>>> import numpy as np
>>> np.set_printoptions(suppress=True, linewidth=200)
>>> feats = np.load("data.npy")
>>> print(feats.round(1) + 0)
[[0.2 0.  0.  0.2 0.  0.  0.1 0.1 0.2]
 [0.  0.  0.  0.  0.  0.  0.  0.  0. ]
 [0.  0.  0.  0.  0.  0.  0.  0.  0. ]
 [0.2 0.  0.  0.3 0.  0.  0.2 0.1 0.3]
 [0.  0.  0.  0.  0.  0.  0.  0.  0. ]
 [0.  0.  0.  0.  0.  0.  0.  0.  0. ]
 [0.1 0.  0.  0.2 0.  0.  0.1 0.1 0.2]
 [0.1 0.  0.  0.1 0.  0.  0.1 0.  0.1]
 [0.2 0.  0.  0.3 0.  0.  0.2 0.1 0.4]]
>>> # rows and columns are dependent
>>> evals, evecs = np.linalg.eigh(feats)
>>> x0 = np.array([2, 1, 0, 2, 3, 2, 2, 0, 3])
>>> print(np.round(evecs * np.maximum(evals, 0) @ evecs.T, 1) + 0)
[[0.2 0.  0.  0.2 0.  0.  0.1 0.1 0.2]
 [0.  0.  0.  0.  0.  0.  0.  0.  0. ]
 [0.  0.  0.  0.  0.  0.  0.  0.  0. ]
 [0.2 0.  0.  0.3 0.  0.  0.2 0.1 0.3]
 [0.  0.  0.  0.  0.  0.  0.  0.  0. ]
 [0.  0.  0.  0.  0.  0.  0.  0.  0. ]
 [0.1 0.  0.  0.2 0.  0.  0.1 0.1 0.2]
 [0.1 0.  0.  0.1 0.  0.  0.1 0.  0.1]
 [0.2 0.  0.  0.3 0.  0.  0.2 0.1 0.4]]
>>> print(round(float(np.abs(feats).sum(axis=1).max()), 1), np.abs(evals).max())
1.3 1.0
>>> print(np.round(evecs * np.abs(evals) @ evecs.T, 1) + 0)
[[0.2 0.  0.  0.2 0.  0.  0.1 0.1 0.2]
 [0.  0.  0.  0.  0.  0.  0.  0.  0. ]
 [0.  0.  0.  0.  0.  0.  0.  0.  0. ]
 [0.2 0.  0.  0.3 0.  0.  0.2 0.1 0.3]
 [0.  0.  0.  0.  0.  0.  0.  0.  0. ]
 [0.  0.  0.  0.  0.  0.  0.  0.  0. ]
 [0.1 0.  0.  0.2 0.  0.  0.1 0.1 0.2]
 [0.1 0.  0.  0.1 0.  0.  0.1 0.  0.1]
 [0.2 0.  0.  0.3 0.  0.  0.2 0.1 0.4]]
>>> print(np.round(np.linalg.eigvalsh(feats[1:, 1:]), 1) + 0)
[0.  0.  0.  0.  0.  0.  0.  0.8]
>>> evals, evecs = np.linalg.eigh(feats)
>>> print(np.round(np.linalg.svd(feats, compute_uv=False), 1) + 0)
[1. 0. 0. 0. 0. 0. 0. 0. 0.]
>>> print(np.round(evecs.T @ evecs, 1) + 0)
[[1. 0. 0. 0. 0. 0. 0. 0. 0.]
 [0. 1. 0. 0. 0. 0. 0. 0. 0.]
 [0. 0. 1. 0. 0. 0. 0. 0. 0.]
 [0. 0. 0. 1. 0. 0. 0. 0. 0.]
 [0. 0. 0. 0. 1. 0. 0. 0. 0.]
 [0. 0. 0. 0. 0. 1. 0. 0. 0.]
 [0. 0. 0. 0. 0. 0. 1. 0. 0.]
 [0. 0. 0. 0. 0. 0. 0. 1. 0.]
 [0. 0. 0. 0. 0. 0. 0. 0. 1.]]
>>> print(np.abs(evecs[:, -1]).round(6).argmax())
8
>>> print(np.round(evecs @ np.diag(evals) @ evecs.T, 1) + 0)
[[0.2 0.  0.  0.2 0.  0.  0.1 0.1 0.2]
 [0.  0.  0.  0.  0.  0.  0.  0.  0. ]
 [0.  0.  0.  0.  0.  0.  0.  0.  0. ]
 [0.2 0.  0.  0.3 0.  0.  0.2 0.1 0.3]
 [0.  0.  0.  0.  0.  0.  0.  0.  0. ]
 [0.  0.  0.  0.  0.  0.  0.  0.  0. ]
 [0.1 0.  0.  0.2 0.  0.  0.1 0.1 0.2]
 [0.1 0.  0.  0.1 0.  0.  0.1 0.  0.1]
 [0.2 0.  0.  0.3 0.  0.  0.2 0.1 0.4]]
>>> print(np.round(np.abs(evecs[:, -1]), 1) + 0)
[0.4 0.  0.  0.6 0.1 0.  0.3 0.2 0.6]
>>> print(np.round(evecs.T @ feats @ evecs, 1) + 0)
[[0. 0. 0. 0. 0. 0. 0. 0. 0.]
 [0. 0. 0. 0. 0. 0. 0. 0. 0.]
 [0. 0. 0. 0. 0. 0. 0. 0. 0.]
 [0. 0. 0. 0. 0. 0. 0. 0. 0.]
 [0. 0. 0. 0. 0. 0. 0. 0. 0.]
 [0. 0. 0. 0. 0. 0. 0. 0. 0.]
 [0. 0. 0. 0. 0. 0. 0. 0. 0.]
 [0. 0. 0. 0. 0. 0. 0. 0. 0.]
 [0. 0. 0. 0. 0. 0. 0. 0. 1.]]
>>> print(np.round(np.linalg.eigvalsh(feats @ feats), 1) + 0)
[0. 0. 0. 0. 0. 0. 0. 0. 1.]
